In [1]: import numpy as np

In [2]: np.set_printoptions(precision=2, suppress=True, linewidth=140)

In [3]: F = np.load("test6.npy")

In [4]: print(F)
[[-1 -2 -2 -1 -3]
 [-2 -1 -2 -2 -1]
 [-2 -2 -1 -2 -2]
 [-1 -2 -2 -1 -2]
 [-3 -1 -2 -2 -1]]

In [5]: f, r1 = F[3], F[2]

In [6]: print(f @ r1)
14

In [7]: print(f @ f)
14

In [8]: p = (f @ r1) / (f @ f) * f

In [9]: print(np.outer(f, r1))
[[2 2 1 2 2]
 [4 4 2 4 4]
 [4 4 2 4 4]
 [2 2 1 2 2]
 [4 4 2 4 4]]

In [10]: print(r1 - p)
[-1.  0.  1. -1.  0.]

In [11]: print(np.linalg.matrix_rank(np.outer(f, r1)))
1

In [12]: vec = np.array([2, 3, 0, -2, 3])

In [13]: rhs = F @ vec

In [14]: print(rhs)
[-15  -6 -12 -12  -8]

In [15]: print(np.round(np.linalg.solve(F, -1 * rhs), 2) + 0)
[-2. -3.  0.  2. -3.]

In [16]: print(np.round(np.linalg.solve(F.T, F[2]), 2) + 0)
[0. 0. 1. 0. 0.]

In [17]: ev, evecs = np.linalg.eigh(F)

In [18]: vec = np.array([2, 5, 1, 3, 1])

In [19]: print(np.round(np.linalg.eigvalsh(F[1:, 1:]), 2) + 0)
[-6.53  0.    1.    1.53]

In [20]: print(vec @ F @ vec / (vec @ vec), round(float(ev[0]), 2), round(float(ev[-1]), 2))
-5.75 -8.63 2.62

In [21]: print(vec @ F @ vec)
-230

In [22]: print(evecs * np.maximum(ev, 0) @ evecs.T)
[[ 1.03 -0.44 -0.16  0.56 -0.97]
 [-0.44  0.61 -0.3  -0.39  0.56]
 [-0.16 -0.3   0.87 -0.3  -0.16]
 [ 0.56 -0.39 -0.3   0.61 -0.44]
 [-0.97  0.56 -0.16 -0.44  1.03]]

In [23]: print((np.sign(evecs[:, -1].round(6)) == np.sign(evecs[0, -1].round(6))).astype(int))
[1 0 0 1 0]
